$ ipython --no-banner

In [1]: import numpy as np

In [2]: np.set_printoptions(suppress=True, linewidth=140)

In [3]: M = np.loadtxt("m.csv", delimiter=",")

In [4]: print(M)
[[3. 2. 0. 2. 2. 0. 2. 0. 0. 0.]
 [2. 3. 0. 2. 2. 0. 2. 0. 0. 0.]
 [0. 0. 3. 0. 0. 2. 0. 2. 2. 2.]
 [2. 2. 0. 3. 2. 0. 2. 0. 0. 0.]
 [2. 2. 0. 2. 3. 0. 2. 0. 0. 0.]
 [0. 0. 2. 0. 0. 3. 0. 2. 2. 2.]
 [2. 2. 0. 2. 2. 0. 3. 0. 0. 0.]
 [0. 0. 2. 0. 0. 2. 0. 3. 2. 2.]
 [0. 0. 2. 0. 0. 2. 0. 2. 3. 2.]
 [0. 0. 2. 0. 0. 2. 0. 2. 2. 3.]]

In [5]: u = np.array([-2, -3, -3, 0, 3, -1, 0, 0, 0, -1])

In [6]: Y = M + np.outer(u, np.eye(10)[1])

In [7]: print(np.round(np.linalg.det(Y) / np.linalg.det(M), 1), round(1 + np.linalg.solve(M, u)[1], 1))
-1.6 -1.6

In [8]: print(Y)
[[ 3.  0.  0.  2.  2.  0.  2.  0.  0.  0.]
 [ 2.  0.  0.  2.  2.  0.  2.  0.  0.  0.]
 [ 0. -3.  3.  0.  0.  2.  0.  2.  2.  2.]
 [ 2.  2.  0.  3.  2.  0.  2.  0.  0.  0.]
 [ 2.  5.  0.  2.  3.  0.  2.  0.  0.  0.]
 [ 0. -1.  2.  0.  0.  3.  0.  2.  2.  2.]
 [ 2.  2.  0.  2.  2.  0.  3.  0.  0.  0.]
 [ 0.  0.  2.  0.  0.  2.  0.  3.  2.  2.]
 [ 0.  0.  2.  0.  0.  2.  0.  2.  3.  2.]
 [ 0. -1.  2.  0.  0.  2.  0.  2.  2.  3.]]

In [9]: Q, vecs = np.linalg.qr(Y[:, :7])[0], np.linalg.qr(Y[:, 7:])[0]

In [10]: s = np.linalg.svd(Q.T @ vecs, compute_uv=False)

In [11]: print(np.round(np.degrees(np.arccos(s.clip(0, 1))), 1))
[ 8.  71.4 90. ]

In [12]: print(np.round(np.linalg.norm(Q @ Q.T - vecs @ vecs.T, 2), 1))
1.0

In [13]: Q, R = np.linalg.qr(M)

In [14]: print(np.round(Q.T @ Q, 1) + 0)
[[1. 0. 0. 0. 0. 0. 0. 0. 0. 0.]
 [0. 1. 0. 0. 0. 0. 0. 0. 0. 0.]
 [0. 0. 1. 0. 0. 0. 0. 0. 0. 0.]
 [0. 0. 0. 1. 0. 0. 0. 0. 0. 0.]
 [0. 0. 0. 0. 1. 0. 0. 0. 0. 0.]
 [0. 0. 0. 0. 0. 1. 0. 0. 0. 0.]
 [0. 0. 0. 0. 0. 0. 1. 0. 0. 0.]
 [0. 0. 0. 0. 0. 0. 0. 1. 0. 0.]
 [0. 0. 0. 0. 0. 0. 0. 0. 1. 0.]
 [0. 0. 0. 0. 0. 0. 0. 0. 0. 1.]]

In [15]: print(abs(R[0, 0]), np.round(np.linalg.norm(M[:, 0]), 1))
5.0 5.0

In [16]: print(np.round(np.abs(np.diag(R)), 1))
[5.  1.4 5.  1.2 1.2 1.4 1.1 1.2 1.2 1.1]

In [17]: print(np.round(Q @ R, 1))
[[3. 2. 0. 2. 2. 0. 2. 0. 0. 0.]
 [2. 3. 0. 2. 2. 0. 2. 0. 0. 0.]
 [0. 0. 3. 0. 0. 2. 0. 2. 2. 2.]
 [2. 2. 0. 3. 2. 0. 2. 0. 0. 0.]
 [2. 2. 0. 2. 3. 0. 2. 0. 0. 0.]
 [0. 0. 2. 0. 0. 3. 0. 2. 2. 2.]
 [2. 2. 0. 2. 2. 0. 3. 0. 0. 0.]
 [0. 0. 2. 0. 0. 2. 0. 3. 2. 2.]
 [0. 0. 2. 0. 0. 2. 0. 2. 3. 2.]
 [0. 0. 2. 0. 0. 2. 0. 2. 2. 3.]]

In [18]: print(Q.shape, R.shape)
(10, 10) (10, 10)

In [19]: evals, vecs = np.linalg.eigh(M)

In [20]: print(np.round(vecs.T @ vecs, 1) + 0)
[[1. 0. 0. 0. 0. 0. 0. 0. 0. 0.]
 [0. 1. 0. 0. 0. 0. 0. 0. 0. 0.]
 [0. 0. 1. 0. 0. 0. 0. 0. 0. 0.]
 [0. 0. 0. 1. 0. 0. 0. 0. 0. 0.]
 [0. 0. 0. 0. 1. 0. 0. 0. 0. 0.]
 [0. 0. 0. 0. 0. 1. 0. 0. 0. 0.]
 [0. 0. 0. 0. 0. 0. 1. 0. 0. 0.]
 [0. 0. 0. 0. 0. 0. 0. 1. 0. 0.]
 [0. 0. 0. 0. 0. 0. 0. 0. 1. 0.]
 [0. 0. 0. 0. 0. 0. 0. 0. 0. 1.]]

In [21]: print(evals.sum(), np.trace(M))
30.0 30.0

In [22]: print(np.round(np.linalg.eigvalsh(M + -2 * np.eye(10)), 1))
[-1. -1. -1. -1. -1. -1. -1. -1.  9.  9.]

In [23]: J = np.array([[-1, -1, 1, 0, -1, -3, 3, -1, 3, 1, 3, -3],
    ...:     [2, -2, 3, -1, 0, 3, 0, -3, -1, -3, 1, 0],
    ...:     [1, 1, 2, -3, 2, -3, -3, 2, -1, 3, 1, 1],
    ...:     [2, 2, -3, 0, -2, -3, 2, -3, 1, 0, 0, -3],
    ...:     [0, 2, 1, 0, -1, 1, -3, 0, 2, -3, 0, -3]])

In [24]: J[:, 1] = 5 * J[:, 9]

In [25]: print(J)
[[ -1   5   1   0  -1  -3   3  -1   3   1   3  -3]
 [  2 -15   3  -1   0   3   0  -3  -1  -3   1   0]
 [  1  15   2  -3   2  -3  -3   2  -1   3   1   1]
 [  2   0  -3   0  -2  -3   2  -3   1   0   0  -3]
 [  0 -15   1   0  -1   1  -3   0   2  -3   0  -3]]

In [26]: Y = J / np.linalg.norm(J, axis=1, keepdims=True)

In [27]: cov = Y @ Y.T

In [28]: print(cov[0].round(1))
[ 1.  -0.6  0.5  0.4 -0.5]

In [29]: print((np.abs(cov) > 0.9).astype(int))
[[1 0 0 0 0]
 [0 1 0 0 1]
 [0 0 1 0 0]
 [0 0 0 1 0]
 [0 1 0 0 1]]

In [30]: print(cov.round(1) + 0)
[[ 1.  -0.6  0.5  0.4 -0.5]
 [-0.6  1.  -0.9 -0.1  0.9]
 [ 0.5 -0.9  1.  -0.1 -0.9]
 [ 0.4 -0.1 -0.1  1.   0. ]
 [-0.5  0.9 -0.9  0.   1. ]]

In [31]: print(round(np.linalg.norm(J[4], 1), 1), round(float(np.linalg.norm(J[4], np.inf)), 1))
29.0 15.0

In [32]: print(np.linalg.norm(J, axis=1).argmax())
2

In [33]: print(np.round(np.linalg.norm(J, axis=0), 1))
[ 3.2 26.5  4.9  3.2  3.2  6.1  5.6  4.8  4.   5.3  3.3  5.3]

In [34]: Uu, s, VT = np.linalg.svd(J, full_matrices=False)

In [35]: print(np.round(np.cumsum(s ** 2) / np.sum(s ** 2), 1))
[0.8 0.9 1.  1.  1. ]

In [36]: print(np.round(s / s[0], 1))
[1.  0.3 0.2 0.2 0.2]

In [37]: print(np.round(Uu.T @ Uu, 1) + 0)
[[1. 0. 0. 0. 0.]
 [0. 1. 0. 0. 0.]
 [0. 0. 1. 0. 0.]
 [0. 0. 0. 1. 0.]
 [0. 0. 0. 0. 1.]]

In [38]: print(round(np.sqrt((s ** 2).sum()), 1), np.round(np.linalg.norm(J), 1))
30.5 30.5

In [39]: print(np.abs(Uu[:, 0]).round(6).argmax())
2

In [40]: print(np.round(Uu.T @ J @ VT.T, 1) + 0)
[[27.7  0.   0.   0.   0. ]
 [ 0.   9.1  0.   0.   0. ]
 [ 0.   0.   6.1  0.   0. ]
 [ 0.   0.   0.   4.9  0. ]
 [ 0.   0.   0.   0.   4.4]]

In [41]: print(np.allclose(Uu * s @ VT, J))
True

In [42]: print(np.round(np.abs(VT[0]), 1) + 0)
[0.  1.  0.  0.  0.1 0.2 0.  0.1 0.  0.2 0.  0.1]

In [43]: u = np.array([2, 2, 1])

In [44]: print(np.correlate(J[1], J[0], "full"))
[ -6  51 -52   3 -47  20 -48  65   6   2 -17 -83  10   4   0  28  -6 -17  -5 -13   8  -1   0]

In [45]: print(np.polyval(u, J[1]))
[ 13 421  25   1   1  25   1  13   1  13   5   1]

In [46]: print(np.cross(J[1, :3], J[0, :3]))
[-30  -5  -5]

In [47]: X = np.load("x.npy")

In [48]: print(X.round(1))
[[ 1.   0.   0.   0.   0.   0.   0.   0.   0.   0.   0.   0.   0.   0.   0. ]
 [ 0.   1.   0.   0.   0.   0.   0.   0.   0.   0.   0.   0.   0.   0.   0. ]
 [ 0.   0.   1.   0.   0.   0.   0.   0.   0.   0.   0.   0.   0.   0.   0. ]
 [ 0.   0.   0.   1.   0.   0.   0.   0.   0.   0.   0.   0.   0.   0.   0. ]
 [ 0.   0.   0.   0.   1.   0.   0.   0.   0.   0.   0.   0.   0.   0.  -0.3]
 [ 0.   0.   0.   0.   0.   1.   0.   0.   0.   0.   0.   0.   0.   0.   0. ]
 [ 0.   0.   0.   0.   0.   0.   1.   0.   0.   0.   0.   0.   0.   0.   0. ]
 [ 0.   0.   0.   0.   0.   0.   0.   1.   0.   0.   0.   0.   0.   0.   0. ]
 [ 0.   0.   0.   0.   0.   0.   0.   0.   1.   0.   0.   0.   0.   0.   0. ]
 [ 0.   0.   0.   0.   0.   0.   0.   0.   0.   1.   0.   0.   0.   0.   0. ]
 [ 0.   0.   0.   0.   0.   0.   0.   0.   0.   0.   1.   0.   0.   0.   0. ]
 [ 0.   0.   0.   0.   0.   0.   0.   0.   0.   0.   0.   1.   0.   0.   0. ]
 [ 0.   0.   0.   0.   0.   0.   0.   0.   0.   0.   0.   0.   1.   0.   0. ]
 [ 0.   0.   0.   0.   0.   0.   0.   0.   0.   0.   0.   0.   0.   1.   0. ]
 [ 0.   0.   0.   0.   0.3  0.   0.   0.   0.   0.   0.   0.   0.   0.   1. ]]

In [49]: x0 = np.array([2, 0, 1, 2, 2, 1, 2, 1, -1, 1, 0, 0, -1, 2, 0])

In [50]: target = X @ x0

In [51]: c, lr = np.zeros(15), 1 / np.linalg.norm(X, 2) ** 2

In [52]: for i in range(15):
    ...:     c -= lr * X.T @ (X @ c - target)
    ...:     if i % 5 == 0: print(i, round(np.linalg.norm(X @ c - target), 1))
    ...: 
0 0.0
5 0.0
10 0.0

In [53]: print(c.round(1) + 0)
[ 2.  0.  1.  2.  2.  1.  2.  1. -1.  1.  0.  0. -1.  2.  0.]
